$ python3 -q
>>> import numpy as np
>>> from numpy import linalg as LA
>>> np.set_printoptions(precision=1, suppress=True, linewidth=100)
>>> feats = np.load("data.npy")
>>> feats
array([[ 0.7, -1.6,  2.4],
       [ 2.6, -0.6, -1.4],
       [ 1.3,  0.8, -2.6],
       [-2. , -0.2,  2.2],
       [ 2.5, -1.5,  0.6],
       [-2.6,  1.5, -0.4],
       [ 1.4, -1.7,  2. ],
       [ 2.7, -1. , -0.7],
       [-2.7,  1.4, -0.1],
       [-2.6,  0.5,  1.5]])
>>> # null space of dimension 1
>>> dist = LA.norm(feats[:, None] - feats[None], axis=-1)
>>> (dist + 1e9 * np.eye(10)).round(6).argmin(axis=1)
array([6, 7, 1, 9, 7, 8, 0, 1, 5, 3])
>>> dist[1].round(6).argsort(kind="stable")[:4]
array([1, 7, 4, 2])
>>> LA.norm(feats, axis=1)
array([3., 3., 3., 3., 3., 3., 3., 3., 3., 3.])
>>> LA.matrix_rank(dist ** 2)
np.int64(3)
>>> left, s, Vt = LA.svd(feats, full_matrices=False)
>>> np.round(Vt @ Vt.T, 1) + 0
array([[1., 0., 0.],
       [0., 1., 0.],
       [0., 0., 1.]])
>>> np.allclose(left * s @ Vt, feats)
True
>>> np.abs(left[:, 0]).round(6).argmax()
np.int64(7)
>>> np.abs(Vt[0])
array([0.9, 0.4, 0.2])
>>> round(np.sqrt((s ** 2).sum()), 1), round(float(LA.norm(feats)), 1)
(np.float64(9.5), 9.5)
>>> np.round(left.T @ left, 1) + 0
array([[1., 0., 0.],
       [0., 1., 0.],
       [0., 0., 1.]])
>>> np.round(s / s[0], 1) + 0
array([1. , 0.7, 0. ])
>>> LA.lstsq(feats[:-1].T, feats[-1])[2]
np.int32(2)
>>> np.unique(feats.round(6), axis=0).shape
(10, 3)
>>> np.allclose(feats[:-1].T @ LA.lstsq(feats[:-1].T, feats[-1])[0], feats[-1])
True
>>> F = np.load("arr.npy")
>>> F
array([[-4.7, -3. ,  0. ],
       [ 2. , -1.7,  1. ],
       [-5. , -3. ,  0.3]])
>>> f = np.array([-1, -1, -1])
>>> out = F + np.outer(f, np.eye(3)[0])
>>> LA.matrix_rank(LA.inv(out) - LA.inv(F), tol=1e-8)
np.int64(1)
>>> LA.matrix_rank(out - F)
np.int64(1)
>>> round(float(LA.det(out) / LA.det(F)), 1), round(1 + LA.solve(F, f)[0], 1)
(0.9, np.float64(0.9))
>>> hat = np.triu(np.array([[0, 2, 0], [2, 1, 0], [2, 3, 3]]), 1) + np.eye(3)
>>> out = hat @ F @ LA.inv(hat)
>>> LA.matrix_rank(out)
np.int64(3)
>>> round(float(np.trace(out)), 1), np.round(np.trace(F), 1)
(-6.1, np.float64(-6.1))
>>> np.poly(out)
array([ 1. ,  6.1, 15.1, -5.1])
>>> out
array([[-0.7, -5. ,  2. ],
       [ 2. , -5.7,  1. ],
       [-5. ,  7. ,  0.3]])
>>> vec = np.array([2, 3, 8])
>>> target = out @ vec
>>> target
array([-0.4, -5.1, 13.4])
>>> LA.solve(out, target + out[:, 0])
array([3., 3., 8.])
>>> LA.solve(out, 2 * target)
array([ 4.,  6., 16.])
>>> LA.solve(out, out[:, 2])
array([-0., -0.,  1.])
>>> np.round(LA.norm(F, 2) / LA.norm(F), 1)
np.float64(0.9)
>>> LA.cond(F) > 100
np.False_
>>> np.abs(LA.svd(F)[2][-1])
array([0.2, 0.3, 0.9])
>>> round(np.log10(LA.cond(F)))
2
>>> np.argsort(-LA.norm(F, axis=0).round(6), kind="stable")[:3]
array([0, 1, 2])
>>> q = F.astype(float).copy()
>>> for j in range(3):
...     q[:, j] -= q[:, :j] @ (q[:, :j].T @ q[:, j])
...     q[:, j] /= LA.norm(q[:, j])
... 
>>> q.round(1) + 0
array([[-0.7, -0.2, -0.7],
       [ 0.3, -1. ,  0. ],
       [-0.7, -0.2,  0.7]])
>>> np.round(q.T @ q, 1) + 0
array([[1., 0., 0.],
       [0., 1., 0.],
       [0., 0., 1.]])
>>> E = np.loadtxt("a.csv", delimiter=",")
>>> E
array([[ 0.2, -0.4, -0.1],
       [-0.4,  0.8,  0.2],
       [-0.1,  0.2,  0.1]])
>>> # symmetric
>>> vals, evecs = LA.eigh(E)
>>> vec = np.array([4, 3, 0])
>>> np.round(LA.eigvalsh(E[1:, 1:]), 1) + 0
array([0. , 0.8])
>>> round(float(vec @ E @ vec), 1)
1.1
>>> rng = np.random.default_rng(89771)
>>> X = np.eye(4, dtype=int)[rng.permutation(4)] * np.array([1, 3, 1, -2])
>>> X
array([[ 0,  3,  0,  0],
       [ 0,  0,  1,  0],
       [ 0,  0,  0, -2],
       [ 1,  0,  0,  0]])
>>> np.round(np.poly(X), 1) + 0
array([1., 0., 0., 0., 6.])
>>> round(float(LA.det(X.T)), 1)
6.0
>>> hat = np.triu(np.array([[1, 3, 2, 3], [2, 3, 2, 2], [2, 0, 2, 2], [2, 1, 0, 2]]), 1) + np.eye(4)
>>> out = hat @ X @ LA.inv(hat)
>>> np.trace(out), np.trace(X)
(np.float64(0.0), np.int64(0))
>>> out
array([[  3.,  -6.,   9., -19.],
       [  2.,  -6.,   9., -16.],
       [  2.,  -6.,   8., -12.],
       [  1.,  -3.,   4.,  -5.]])
